% python3 -q
>>> import numpy as np
>>> np.set_printoptions(precision=2, suppress=True, linewidth=100)
>>> Z = np.sign(np.array([[2, -2, 3, -2], [-1, -3, 3, -2], [2, -2, 2, -1], [3, 2, -3, 0]]))
>>> B = (np.tril(Z, -1) + np.eye(4)) @ (np.triu(Z, 1) + np.eye(4))
>>> ev = np.array([1, 1, 0, 1])
>>> W0 = np.rint(B * ev @ np.linalg.inv(B)) + 0
>>> W0
array([[ 3., -1., -2., -1.],
       [ 0.,  1.,  0.,  0.],
       [ 2., -1., -1., -1.],
       [ 2., -1., -2.,  0.]])
>>> # rank 3
>>> hat = np.triu(np.array([[-1, 1, 1, 3], [1, 1, 3, -2], [-2, -2, -2, 3], [-1, -3, 1, 2]]), 1) + np.eye(4)
>>> B = hat @ W0 @ np.linalg.inv(hat)
>>> round(np.linalg.det(B), 2)
np.float64(-0.0)
>>> hat @ W0 - W0 @ hat
array([[ 8., -6., -7., -6.],
       [ 2., -1., -2., -1.],
       [ 6., -5., -5., -5.],
       [ 0., -2.,  1., -2.]])
>>> U, sv, Vh = np.linalg.svd(W0)
>>> V = Vh[:(sv > 1e-8).sum()]
>>> rng = np.random.default_rng(381)
>>> x = W0[1] + 3 * W0[2] + rng.integers(2) * np.eye(4)[3]
>>> x
array([ 6., -2., -3., -2.])
>>> np.diag(V.T @ V)
array([0.67, 1.  , 0.67, 0.67])
>>> np.allclose(V.T @ V @ x, x)
False
>>> U, sv, Vh = np.linalg.svd(W0)
>>> np.argmax(sv[:-1] / (sv[1:] + 1e-6)) + 1
np.int64(3)
>>> sv.round(2) + 0
array([5.48, 1.  , 1.  , 0.  ])
>>> B = U[:, :3] @ np.diag(sv[:3]) @ Vh[:3]
>>> np.round(np.linalg.norm(W0 - B, 2), 2), np.round(sv[3], 2)
(np.float64(0.0), np.float64(0.0))
>>> np.linalg.matrix_rank(W0, rtol=0.05)
np.int64(3)
>>> np.round(np.linalg.norm(W0 - B) / np.linalg.norm(W0), 2)
np.float64(0.0)
